% ipython --no-banner

In [1]: import numpy as np

In [2]: from numpy import linalg as LA

In [3]: np.set_printoptions(suppress=True, linewidth=100)

In [4]: rd = lambda a: np.round(a, 2) + 0

In [5]: J = np.load("case19.npy")

In [6]: J
Out[6]: 
array([[0.4 , 0.4 , 0.2 ],
       [0.17, 0.5 , 0.33],
       [0.17, 0.33, 0.5 ]])

In [7]: rd(LA.matrix_power(J, 3))
Out[7]: 
array([[0.23, 0.42, 0.35],
       [0.22, 0.42, 0.36],
       [0.22, 0.41, 0.37]])

In [8]: np.trace(J)
Out[8]: np.float64(1.4)

In [9]: np.allclose(J @ J.T, J.T @ J)
Out[9]: False

In [10]: rd((J + J.T) / 2)
Out[10]: 
array([[0.4 , 0.29, 0.18],
       [0.29, 0.5 , 0.33],
       [0.18, 0.33, 0.5 ]])

In [11]: np.allclose(J, J.T)
Out[11]: False

In [12]: rd(LA.det(J))
Out[12]: np.float64(0.04)

In [13]: rd(J @ J)
Out[13]: 
array([[0.26, 0.43, 0.31],
       [0.21, 0.43, 0.36],
       [0.21, 0.4 , 0.39]])

In [14]: rd(np.abs(LA.eigvals(J)).max())
Out[14]: np.float64(1.0)

In [15]: J.inv()
AttributeError: 'numpy.ndarray' object has no attribute 'inv'


In [16]: rd((J - J.T) / 2)
Out[16]: 
array([[ 0.  ,  0.12,  0.02],
       [-0.12,  0.  ,  0.  ],
       [-0.02,  0.  ,  0.  ]])

In [17]: rd(np.sort(np.abs(LA.eigvals(J))))
Out[17]: array([0.17, 0.23, 1.  ])

In [18]: hat = np.triu(np.array([[1, 1, 1], [2, 2, -2], [1, 2, 1]]), 1) + np.eye(3)

In [19]: Y = hat @ J @ LA.inv(hat)

In [20]: LA.matrix_rank(Y)
Out[20]: np.int64(3)

In [21]: rd(hat @ J - J @ hat)
Out[21]: 
array([[ 0.34,  0.43,  1.23],
       [-0.34, -0.83, -0.17],
       [ 0.  , -0.17,  0.49]])

In [22]: O, vecs = LA.qr(J[:, :2])[0], LA.qr(J[:, 2:])[0]

In [23]: sig = LA.svd(O.T @ vecs, compute_uv=False)

In [24]: (sig > 0.9).sum()
Out[24]: np.int64(1)

In [25]: rd(LA.norm(O @ O.T - vecs @ vecs.T, 2))
Out[25]: np.float64(1.0)

In [26]: rd(sig)
Out[26]: array([0.91])

In [27]: J.sum(axis=1)
Out[27]: array([1., 1., 1.])

In [28]: rd(LA.matrix_power(J, 2))
Out[28]: 
array([[0.26, 0.43, 0.31],
       [0.21, 0.43, 0.36],
       [0.21, 0.4 , 0.39]])

In [29]: rd(np.sort(np.abs(LA.eigvals(J)))[::-1])
Out[29]: array([1.  , 0.23, 0.17])

In [30]: rd(LA.matrix_power(J, 100))
Out[30]: 
array([[0.22, 0.42, 0.36],
       [0.22, 0.42, 0.36],
       [0.22, 0.42, 0.36]])

In [31]: p = np.eye(3)[2]

In [32]: for _ in range(5):
    ...:     p = p @ J
    ...:     print(p.round(2))
    ...: 
[0.17 0.33 0.5 ]
[0.21 0.4  0.39]
[0.22 0.41 0.37]
[0.22 0.42 0.36]
[0.22 0.42 0.36]

In [33]: data = np.load("w.npy")

In [34]: rd(data)
Out[34]: 
array([[-0.65, -0.76,  0.  ],
       [ 0.6 , -0.52, -0.6 ],
       [ 0.45, -0.39,  0.8 ]])

In [35]: rd(LA.norm(data, "nuc"))
Out[35]: np.float64(3.0)

In [36]: rd(LA.norm(data) ** 2 / LA.norm(data, 2) ** 2)
Out[36]: np.float64(3.0)

In [37]: rd(data[2] @ data[0])
Out[37]: np.float64(0.0)

In [38]: x0 = np.array([1, 0, 0])

In [39]: rd(LA.det(data))
Out[39]: np.float64(1.0)

In [40]: rd(LA.norm(x0)), rd(LA.norm(data @ x0))
Out[40]: (np.float64(1.0), np.float64(1.0))

In [41]: [p for p in range(1, 25) if np.allclose(LA.matrix_power(data, p), np.eye(3))]
Out[41]: []

In [42]: rd(data.T @ (data @ x0))
Out[42]: array([1., 0., 0.])

In [43]: rd(np.abs(LA.eigvals(data)))
Out[43]: array([1., 1., 1.])

In [44]: rd(data[:, 0] @ data[:, 1])
Out[44]: np.float64(0.0)

In [45]: rd(data.T @ data)
Out[45]: 
array([[1., 0., 0.],
       [0., 1., 0.],
       [0., 0., 1.]])

In [46]: def softmax(z):
    ...:     e = np.exp(z - z.max(axis=-1, keepdims=True))
    ...:     return e / e.sum(axis=-1, keepdims=True)
    ...: 

In [47]: rd(softmax(10 * data[1]))
Out[47]: array([1., 0., 0.])

In [48]: rd(softmax(data[1] + 4))
Out[48]: array([0.62, 0.2 , 0.18])

In [49]: softmax(data).sum(axis=1)
Out[49]: array([1., 1., 1.])

In [50]: scores = data @ data.T / np.sqrt(3)

In [51]: rd(softmax(scores)[1] @ data)
Out[51]: array([ 0.23, -0.55, -0.07])

In [52]: rd(softmax(scores))
Out[52]: 
array([[0.47, 0.26, 0.26],
       [0.26, 0.47, 0.26],
       [0.26, 0.26, 0.47]])

In [53]: softmax(scores).round(6).argmax(axis=1)
Out[53]: array([0, 1, 2])

In [54]: Y = np.array([[1, 0], [-2, 1]])

In [55]: C = np.kron(Y, data)

In [56]: LA.matrix_rank(C)
Out[56]: np.int64(6)

In [57]: K = np.load("dump.npy")

In [58]: K
Out[58]: 
array([[ 2.62, -1.49,  3.99],
       [-4.71, -1.57,  0.58],
       [-4.91, -0.93, -0.12],
       [ 1.76, -3.05, -3.55],
       [-3.08,  1.66, -3.57],
       [-3.52,  1.55, -3.19],
       [ 3.79,  0.8 , -3.16],
       [ 2.52,  2.86, -3.24],
       [-4.79, -0.06,  1.45],
       [-0.81, -2.13,  4.45],
       [-2.05,  3.74,  2.61],
       [ 2.4 , -3.48,  2.68],
       [-3.58, -2.51, -2.42],
       [-2.17,  1.85,  4.1 ],
       [ 3.65,  3.27,  1.  ],
       [-3.27,  0.37,  3.76],
       [-0.36,  4.56, -2.03],
       [-2.38,  0.21,  4.39],
       [ 4.43, -1.01,  2.1 ],
       [-1.53,  3.67, -3.03],
       [ 4.6 , -1.06, -1.65],
       [-4.73, -1.27, -1.02],
       [ 0.88,  3.44, -3.52],
       [-2.35, -1.91,  3.98],
       [-3.53,  3.49, -0.61]])

In [59]: x0 = np.array([1, 2, 2])

In [60]: target = K @ x0

In [61]: rd(LA.pinv(K) @ K)
Out[61]: 
array([[1., 0., 0.],
       [0., 1., 0.],
       [0., 0., 1.]])

In [62]: LA.solve(K, target)
LinAlgError: Last 2 dimensions of the array must be square


In [63]: rng = np.random.default_rng(40110)

In [64]: target = target + 0.3 * rng.normal(size=25)

In [65]: rd(target)
Out[65]: 
array([  8.18,  -6.22,  -6.68, -11.37,  -6.36,  -6.58,  -0.88,   2.11,  -2.44,   3.65,  10.82,
         0.62, -13.16,   9.53,  12.23,   5.65,   4.61,   6.51,   6.58,  -0.29,  -0.29,  -8.82,
         0.93,   1.43,   2.54])

In [66]: beta, *_ = LA.lstsq(K, target)

In [67]: rd(LA.norm(target - K @ beta))
Out[67]: np.float64(1.59)

In [68]: z = K[:, 0] > np.median(K[:, 0])

In [69]: u = K[z].mean(axis=0) - K[~z].mean(axis=0)

In [70]: z.astype(int)
Out[70]: array([1, 0, 0, 1, 0, 0, 1, 1, 0, 1, 0, 1, 0, 0, 1, 0, 1, 0, 1, 1, 1, 0, 1, 0, 0])

In [71]: rd(u)
Out[71]: array([ 5.46,  0.18, -1.26])

In [72]: ((K - K.mean(axis=0)) @ u > 0).astype(int)
Out[72]: array([1, 0, 0, 1, 0, 0, 1, 1, 0, 0, 0, 1, 0, 0, 1, 0, 1, 0, 1, 1, 1, 0, 1, 0, 0])

In [73]: np.argsort(-np.abs(u).round(6), kind="stable")
Out[73]: array([0, 2, 1])

In [74]: Y = np.c_[K[:, :1] @ np.array([[2]]), np.array([1, 0, 0, 2, 2, 1, -2, -1, -2, 1, -1, 2, 1, 0, -2, 0, 1, -1, -1, -2, 0, 2, 1, 2, 0])]

In [75]: Y
Out[75]: 
array([[ 5.24,  1.  ],
       [-9.42,  0.  ],
       [-9.82,  0.  ],
       [ 3.52,  2.  ],
       [-6.16,  2.  ],
       [-7.04,  1.  ],
       [ 7.58, -2.  ],
       [ 5.04, -1.  ],
       [-9.58, -2.  ],
       [-1.62,  1.  ],
       [-4.1 , -1.  ],
       [ 4.8 ,  2.  ],
       [-7.16,  1.  ],
       [-4.34,  0.  ],
       [ 7.3 , -2.  ],
       [-6.54,  0.  ],
       [-0.72,  1.  ],
       [-4.76, -1.  ],
       [ 8.86, -1.  ],
       [-3.06, -2.  ],
       [ 9.2 ,  0.  ],
       [-9.46,  2.  ],
       [ 1.76,  1.  ],
       [-4.7 ,  2.  ],
       [-7.06,  0.  ]])

In [76]: LA.matrix_rank(Y)
Out[76]: np.int64(2)

In [77]: rd(LA.norm(LA.qr(K)[0].T @ Y, axis=0) ** 2 / ((Y ** 2).sum(axis=0) + 1e-12))
Out[77]: array([1.  , 0.26])

In [78]: rd(LA.norm(Y - K @ LA.lstsq(K, Y)[0], axis=0))
Out[78]: array([0.  , 5.85])

In [79]: LA.matrix_rank(np.c_[K, Y])
Out[79]: np.int64(4)

In [80]: Y = LA.inv(J)

In [81]: rd(LA.slogdet(J)[0])
Out[81]: np.float64(1.0)

In [82]: rd(LA.inv(Y))
Out[82]: 
array([[0.4 , 0.4 , 0.2 ],
       [0.17, 0.5 , 0.33],
       [0.17, 0.33, 0.5 ]])

In [83]: np.allclose(Y, J.T)
Out[83]: False

In [84]: rd(LA.det(J) * Y)
Out[84]: 
array([[ 0.14, -0.13,  0.03],
       [-0.03,  0.17, -0.1 ],
       [-0.03, -0.06,  0.13]])

In [85]: (np.abs(Y) > 1e-9).astype(int)
Out[85]: 
array([[1, 1, 1],
       [1, 1, 1],
       [1, 1, 1]])

In [86]: rd(Y)
Out[86]: 
array([[ 3.61, -3.43,  0.82],
       [-0.74,  4.25, -2.51],
       [-0.74, -1.64,  3.38]])

In [87]: rd(J @ Y)
Out[87]: 
array([[1., 0., 0.],
       [0., 1., 0.],
       [0., 0., 1.]])

In [88]: mat = np.load("test13.npy")

In [89]: mat
Out[89]: 
array([[ 0.92, -0.9 , -0.5 ],
       [-0.71,  0.62,  0.3 ],
       [ 0.94, -0.76, -0.56],
       [ 0.82, -0.42, -0.42],
       [-0.92,  0.54,  0.54],
       [-0.36,  0.89,  0.04],
       [ 0.44, -0.07, -0.19],
       [-0.33,  0.63,  0.08],
       [ 0.75, -0.1 , -0.38],
       [ 0.97, -0.89, -0.65],
       [ 0.18, -0.72,  0.  ],
       [ 0.88, -0.75, -0.45],
       [ 0.84, -0.39, -0.44],
       [ 0.32, -0.52, -0.09],
       [-0.45, -0.3 ,  0.23],
       [-0.01,  0.71, -0.07],
       [ 0.96, -0.94, -0.6 ],
       [ 0.03,  0.21, -0.03],
       [-0.48, -0.48,  0.25],
       [-0.67,  0.67,  0.26],
       [ 0.86, -0.71, -0.43]])

In [90]: T = np.stack([mat, -1 * mat, mat[::-1]])

In [91]: T.sum(axis=0)
Out[91]: 
array([[ 0.86, -0.71, -0.43],
       [-0.67,  0.67,  0.26],
       [-0.48, -0.48,  0.25],
       [ 0.03,  0.21, -0.03],
       [ 0.96, -0.94, -0.6 ],
       [-0.01,  0.71, -0.07],
       [-0.45, -0.3 ,  0.23],
       [ 0.32, -0.52, -0.09],
       [ 0.84, -0.39, -0.44],
       [ 0.88, -0.75, -0.45],
       [ 0.18, -0.72,  0.  ],
       [ 0.97, -0.89, -0.65],
       [ 0.75, -0.1 , -0.38],
       [-0.33,  0.63,  0.08],
       [ 0.44, -0.07, -0.19],
       [-0.36,  0.89,  0.04],
       [-0.92,  0.54,  0.54],
       [ 0.82, -0.42, -0.42],
       [ 0.94, -0.76, -0.56],
       [-0.71,  0.62,  0.3 ],
       [ 0.92, -0.9 , -0.5 ]])

In [92]: rd(LA.norm(T, axis=(1, 2)))
Out[92]: array([4.6, 4.6, 4.6])

In [93]: LA.matrix_rank(T)
Out[93]: array([3, 3, 3])

In [94]: rd(np.einsum("bij,cij->bc", T, T))
Out[94]: 
array([[ 21.16, -21.16,   7.04],
       [-21.16,  21.16,  -7.04],
       [  7.04,  -7.04,  21.16]])

In [95]: Xs = mat - mat.mean(axis=0)

In [96]: vecs = LA.svd(Xs)[2][:2]

In [97]: Y = Xs - Xs @ vecs.T @ vecs

In [98]: LA.norm(Y, axis=1).round(6).argmax()
Out[98]: np.int64(9)

In [99]: rd(Y.std(axis=0))
Out[99]: array([0.03, 0.  , 0.05])

In [100]: rd((Xs @ vecs.T).std(axis=0))
Out[100]: array([0.89, 0.32])

In [101]: rd(np.cov(Xs @ vecs.T, rowvar=False))
Out[101]: 
array([[0.83, 0.  ],
       [0.  , 0.11]])

In [102]: rd(np.diag(vecs.T @ vecs))
Out[102]: array([0.75, 1.  , 0.25])
